>>> import numpy as np
>>> np.set_printoptions(suppress=True, linewidth=160)
>>> data = np.loadtxt("test10.csv", delimiter=",")
>>> data
array([[ 5.44,  2.44,  9.75, 11.07],
       [ 6.74,  2.35,  7.86,  8.8 ],
       [ 5.75,  1.97, 10.44,  9.15],
       [ 5.36,  3.28,  8.19,  7.49],
       [ 6.13,  3.05,  8.95, 10.75],
       [ 6.34,  2.74,  8.42,  8.88],
       [ 7.43,  2.08,  9.44,  8.22],
       [ 6.56,  3.83,  9.83,  9.03],
       [ 5.76,  1.84,  7.93,  8.75],
       [ 4.47,  1.26,  8.89, 10.1 ],
       [ 6.86,  2.67,  9.8 , 10.4 ],
       [ 5.12,  1.15,  7.59,  9.9 ],
       [ 5.8 ,  3.15,  9.9 ,  9.89],
       [ 6.61,  3.36,  8.72,  6.36],
       [ 6.55,  3.26, 10.51,  8.01],
       [ 5.8 ,  2.61,  8.14,  9.25],
       [ 5.25,  2.72,  9.54,  9.05],
       [ 8.53,  2.87,  9.94,  9.1 ],
       [ 3.77,  2.36, 10.06,  8.7 ],
       [ 7.42,  2.67,  9.19,  9.31],
       [ 6.49,  2.71,  8.27,  9.73],
       [ 5.19,  2.39,  9.73,  9.25],
       [ 7.85,  4.36,  8.17,  8.95],
       [ 4.7 ,  3.12, 10.64,  9.63],
       [ 5.7 ,  3.68,  8.42,  9.99],
       [ 5.17,  3.86,  8.95,  7.73]])
>>> cen = (data - data.mean(axis=0)) / data.std(axis=0)
>>> np.argwhere(np.abs(cen) > 2)
array([[ 9,  1],
       [11,  1],
       [13,  3],
       [17,  0],
       [18,  0],
       [22,  1]])
>>> np.round(cen.std(axis=0), 2)
array([1., 1., 1., 1.])
>>> beta = np.linalg.lstsq(np.delete(cen, 1, axis=1), cen[:, 1])[0]
>>> np.round(1 - np.var(cen[:, 1] - np.delete(cen, 1, axis=1) @ beta), 2)
np.float64(0.18)
>>> Z = data[[18, 22]].astype(float)
>>> for _ in range(5):
...     idx = np.linalg.norm(data[:, None] - Z, axis=-1).argmin(axis=1)
...     Z = np.array([data[idx == j].mean(axis=0) for j in range(2)])
... 
>>> idx
array([0, 1, 0, 0, 0, 1, 1, 1, 0, 0, 1, 0, 0, 1, 1, 0, 0, 1, 0, 1, 1, 0, 1, 0, 0, 0])
>>> np.abs(Z[1] - Z[0]).argmax()
np.int64(0)
>>> np.bincount(idx)
array([15, 11])
>>> proj = data @ np.linalg.solve(data.T @ data, data.T)
>>> np.round(proj @ data[:, 1], 2)
array([2.44, 2.35, 1.97, 3.28, 3.05, 2.74, 2.08, 3.83, 1.84, 1.26, 2.67, 1.15, 3.15, 3.36, 3.26, 2.61, 2.72, 2.87, 2.36, 2.67, 2.71, 2.39, 4.36, 3.12, 3.68,
       3.86])
>>> np.round(np.linalg.eigvalsh(proj), 2) + 0
array([0., 0., 0., 0., 0., 0., 0., 0., 0., 0., 0., 0., 0., 0., 0., 0., 0., 0., 0., 0., 0., 0., 1., 1., 1., 1.])
>>> round(np.trace(proj), 2)
np.float64(4.0)
>>> A = np.loadtxt("run3.csv", delimiter=",")
>>> print(A)
[[-19.61  -1.91 -37.33]
 [-16.33  -1.24 -31.68]
 [-15.59  -1.1  -30.39]
 [-15.24  -1.04 -29.79]
 [-12.49  -0.57 -25.  ]
 [ -8.39  -0.05 -17.78]
 [ -0.68  -0.29  -3.18]
 [ -0.12  -0.5   -1.62]
 [  0.02  -0.44  -0.62]
 [  0.    -0.16  -0.17]
 [  0.33   2.05   1.77]
 [  1.06   4.16   3.72]
 [  2.31   6.89   6.52]
 [  3.72   9.52   9.44]
 [  6.69  14.36  15.24]
 [  6.91  14.69  15.66]
 [  8.46  17.01  18.6 ]
 [ 10.26  19.58  21.96]
 [ 14.39  25.19  29.57]
 [ 14.78  25.7   30.27]
 [ 17.36  29.04  34.96]
 [ 18.07  29.93  36.24]
 [ 19.3   31.48  38.46]]
>>> x0 = np.array([8, -3, 9])
>>> rhs = A @ x0
>>> print(np.round(np.linalg.lstsq(A, rhs)[0], 2))
[ 8. -3.  9.]
>>> print(np.round(np.linalg.solve(A.T @ A, A.T @ rhs), 2))
[ 8. -3.  9.]
>>> rng = np.random.default_rng(858)
>>> rhs = rhs + 0.3 * rng.normal(size=23)
>>> rhs.round(2)
array([-487.18, -412.19, -395.07, -387.05, -322.73, -227.04,  -32.81,  -14.05,   -4.15,   -1.12,   12.2 ,   29.74,   56.26,   86.05,  146.94,  152.33,  184.15,
        220.92,  305.83,  313.91,  366.3 ,  381.22,  406.07])
>>> beta, *_ = np.linalg.lstsq(A, rhs)
>>> beta.round(2)
array([ 8.17, -2.99,  8.91])
>>> [round(float(np.linalg.norm(np.linalg.solve(A.T @ A + lam * np.eye(3), A.T @ rhs))), 2) for lam in (0, 1, 10, 100)]
[12.46, 12.34, 12.08, 11.73]
